% python3 -q
>>> import numpy as np
>>> np.set_printoptions(suppress=True, linewidth=200)
>>> def rd(a):
...     return np.round(a, 2) + 0
... 
>>> arr = np.loadtxt("dump.csv", delimiter=",")
>>> arr
array([[ 2.,  0.,  0.,  0.],
       [ 2., -2.,  0.,  0.],
       [-2., -2.,  1.,  0.],
       [ 0.,  0.,  1.,  0.]])
>>> np.linalg.matrix_rank(arr, rtol=0.1)
np.int64(3)
>>> np.argsort(-np.linalg.norm(arr, axis=0).round(6), kind="stable")[:3]
array([0, 1, 2])
>>> left, s, Vh = np.linalg.svd(arr, full_matrices=False)
>>> rd(left.T @ arr @ Vh.T)
array([[3.52, 0.  , 0.  , 0.  ],
       [0.  , 2.92, 0.  , 0.  ],
       [0.  , 0.  , 1.03, 0.  ],
       [0.  , 0.  , 0.  , 0.  ]])
>>> rd(np.sqrt((s ** 2).sum())), rd(np.linalg.norm(arr))
(np.float64(4.69), np.float64(4.69))
>>> rd(Vh @ Vh.T)
array([[1., 0., 0., 0.],
       [0., 1., 0., 0.],
       [0., 0., 1., 0.],
       [0., 0., 0., 1.]])
>>> rd(left.T @ left)
array([[1., 0., 0., 0.],
       [0., 1., 0., 0.],
       [0., 0., 1., 0.],
       [0., 0., 0., 1.]])
>>> rd(np.cumsum(s ** 2) / np.sum(s ** 2))
array([0.56, 0.95, 1.  , 1.  ])
>>> np.allclose(left * s @ Vh, arr)
True
>>> rng = np.random.default_rng(480)
>>> th = np.sort(rng.uniform(-2, 2, 25))
>>> M = np.c_[th, th ** 2, th ** 3] @ np.array([[-5, 1, 1, 0], [-2, -4, 2, -4], [-3, -1, -1, 2]])
>>> rd(M)
array([[ 25.82,  -9.97,  13.9 , -31.79],
       [  9.19,  -5.64,   3.95, -10.43],
       [  5.44,  -3.65,   1.67,  -5.21],
       [  3.9 ,  -2.58,   0.8 ,  -3.1 ],
       [  2.98,  -1.86,   0.36,  -1.93],
       [  2.97,  -1.86,   0.36,  -1.93],
       [  1.64,  -0.8 ,  -0.06,  -0.58],
       [  0.83,  -0.29,  -0.11,  -0.13],
       [  0.41,  -0.11,  -0.07,  -0.03],
       [ -0.54,   0.06,   0.12,  -0.04],
       [ -0.97,   0.05,   0.24,  -0.12],
       [ -2.83,  -0.41,   0.74,  -0.6 ],
       [ -3.19,  -0.55,   0.83,  -0.7 ],
       [ -5.35,  -1.52,   1.31,  -1.24],
       [ -7.72,  -2.75,   1.71,  -1.69],
       [ -7.75,  -2.77,   1.71,  -1.7 ],
       [ -8.83,  -3.35,   1.86,  -1.86],
       [ -9.42,  -3.68,   1.93,  -1.93],
       [-25.37, -12.71,   2.62,  -2.05],
       [-28.49, -14.48,   2.58,  -1.79],
       [-34.06, -17.6 ,   2.41,  -1.16],
       [-34.83, -18.03,   2.37,  -1.06],
       [-35.37, -18.33,   2.35,  -0.99],
       [-37.12, -19.3 ,   2.27,  -0.75],
       [-37.53, -19.53,   2.25,  -0.69]])
>>> np.linalg.matrix_rank(M, rtol=0.1)
np.int64(2)
